$ python -q
>>> import numpy as np
>>> import numpy.linalg as la
>>> np.set_printoptions(precision=2, suppress=True, linewidth=100)
>>> X = np.load("arr.npy")
>>> print(X)
[[1.   0.2  0.04 0.01 0.   0.  ]
 [0.2  1.   0.2  0.04 0.01 0.  ]
 [0.04 0.2  1.   0.2  0.04 0.01]
 [0.01 0.04 0.2  1.   0.2  0.04]
 [0.   0.01 0.04 0.2  1.   0.2 ]
 [0.   0.   0.01 0.04 0.2  1.  ]]
>>> # symmetric
>>> f, v = X[2], X[1]
>>> print(round(float(f @ f), 2))
1.08
>>> pr = (f @ v) / (f @ f) * f
>>> print(la.matrix_rank(np.outer(f, v)))
1
>>> print(np.round(v - pr, 2) + 0)
[ 0.18  0.92 -0.18 -0.04 -0.01  0.  ]
>>> print(np.round(np.outer(f, v), 2) + 0)
[[0.01 0.04 0.01 0.   0.   0.  ]
 [0.04 0.2  0.04 0.01 0.   0.  ]
 [0.2  1.   0.2  0.04 0.01 0.  ]
 [0.04 0.2  0.04 0.01 0.   0.  ]
 [0.01 0.04 0.01 0.   0.   0.  ]
 [0.   0.01 0.   0.   0.   0.  ]]
>>> print((v - pr) @ f)
0.0
>>> rng = np.random.default_rng(10614)
>>> lab = rng.permutation(6)
>>> print(lab)
[2 1 0 5 3 4]
>>> Y = X[lab][:, lab]
>>> print(np.sort(np.abs(la.eigvals(Y))))
[0.69 0.76 0.87 1.03 1.24 1.42]
>>> print(np.trace(Y))
6.0
>>> print(np.round(la.det(Y), 2), round(float(la.det(X[lab])), 2))
0.82 -0.82
>>> print(Y)
[[1.   0.2  0.04 0.01 0.2  0.04]
 [0.2  1.   0.2  0.   0.04 0.01]
 [0.04 0.2  1.   0.   0.01 0.  ]
 [0.01 0.   0.   1.   0.04 0.2 ]
 [0.2  0.04 0.01 0.04 1.   0.2 ]
 [0.04 0.01 0.   0.2  0.2  1.  ]]
>>> lab = rng.permutation(6)
>>> Y = X[:, lab] * rng.choice([-1, 1], 6)
>>> print(Y)
[[-0.    1.    0.2   0.04 -0.01  0.  ]
 [-0.01  0.2   1.    0.2  -0.04  0.  ]
 [-0.04  0.04  0.2   1.   -0.2   0.01]
 [-0.2   0.01  0.04  0.2  -1.    0.04]
 [-1.    0.    0.01  0.04 -0.2   0.2 ]
 [-0.2   0.    0.    0.01 -0.04  1.  ]]
>>> Uu, _, vt = la.svd(X.T @ Y)
>>> print(np.round(la.lstsq(X, Y)[0], 2) + 0)
[[ 0.  1.  0.  0.  0.  0.]
 [ 0.  0.  1.  0.  0.  0.]
 [ 0.  0.  0.  1.  0.  0.]
 [ 0.  0.  0.  0. -1.  0.]
 [-1.  0.  0.  0.  0.  0.]
 [ 0.  0.  0.  0.  0.  1.]]
>>> Q, evecs = la.qr(Y[:, :2])[0], la.qr(Y[:, 2:])[0]
>>> sigma = la.svd(Q.T @ evecs, compute_uv=False)
>>> print(round(la.norm(Q @ Q.T - evecs @ evecs.T, 2), 2))
1.0
>>> print(np.degrees(np.arccos(sigma.clip(0, 1))))
[58.88 67.33]
>>> f = np.array([2, -3, 1, 1, 0, -2])
>>> Y = X + np.outer(f, np.eye(6)[5])
>>> print(round(float(la.det(Y) / la.det(X)), 2), np.round(1 + la.solve(X, f)[5], 2))
-1.09 -1.09
>>> F = np.array([[1.31, 0.72, 0.66],
...     [0.77, 0.28, 0.53],
...     [2.85, 1.55, 1.55],
...     [0.51, 0.27, 0.02],
...     [3.22, 1.48, 1.59],
...     [2.98, 1.57, 1.55],
...     [2.55, 1.22, 1.36],
...     [-2.81, -1.37, -1.31],
...     [-0.09, 0.1, 0.07],
...     [-1.55, -0.92, -0.83],
...     [0.84, 0.42, 0.27],
...     [2.52, 1.23, 1.46],
...     [-1.49, -0.87, -0.68],
...     [0.05, 0.18, 0.1],
...     [6.3, 3.11, 3.2],
...     [-2.74, -1.52, -1.46]])
>>> Y = np.c_[F[:, :2] @ np.array([[2, 0], [3, -2]]), np.array([1, 8, 7, 4, 6, 7, 1, 3, 6, 4, 2, 0, 3, 2, 5, 2])]
>>> print(Y)
[[  4.78  -1.44   1.  ]
 [  2.38  -0.56   8.  ]
 [ 10.35  -3.1    7.  ]
 [  1.83  -0.54   4.  ]
 [ 10.88  -2.96   6.  ]
 [ 10.67  -3.14   7.  ]
 [  8.76  -2.44   1.  ]
 [ -9.73   2.74   3.  ]
 [  0.12  -0.2    6.  ]
 [ -5.86   1.84   4.  ]
 [  2.94  -0.84   2.  ]
 [  8.73  -2.46   0.  ]
 [ -5.59   1.74   3.  ]
 [  0.64  -0.36   2.  ]
 [ 21.93  -6.22   5.  ]
 [-10.04   3.04   2.  ]]
>>> print(np.round(la.norm(Y - F @ la.lstsq(F, Y)[0], axis=0), 2) + 0)
[ 0.    0.   15.72]
>>> print(la.matrix_rank(Y))
3
>>> print(la.matrix_rank(np.c_[F, Y]))
4
>>> d = la.norm(F[:, None] - F[None], axis=-1)
>>> print(np.flatnonzero(d[13] < d.mean() / 2))
[ 0  1  3  8 10 13]
>>> print(d.shape)
(16, 16)
>>> print(np.unravel_index(d.round(6).argmax(), d.shape))
(np.int64(14), np.int64(15))
>>> print((d + 1e9 * np.eye(16)).round(6).argmin(axis=1))
[10 10  5 10  5  2 11 15 13 12  1  6  9  8  4  7]
>>> print(la.matrix_rank(F, rtol=0.1))
1
>>> print(np.argsort(-la.norm(F, axis=0).round(6), kind="stable")[:3])
[0 2 1]
>>> print(round(la.norm(F, 2) / la.norm(F), 2))
1.0
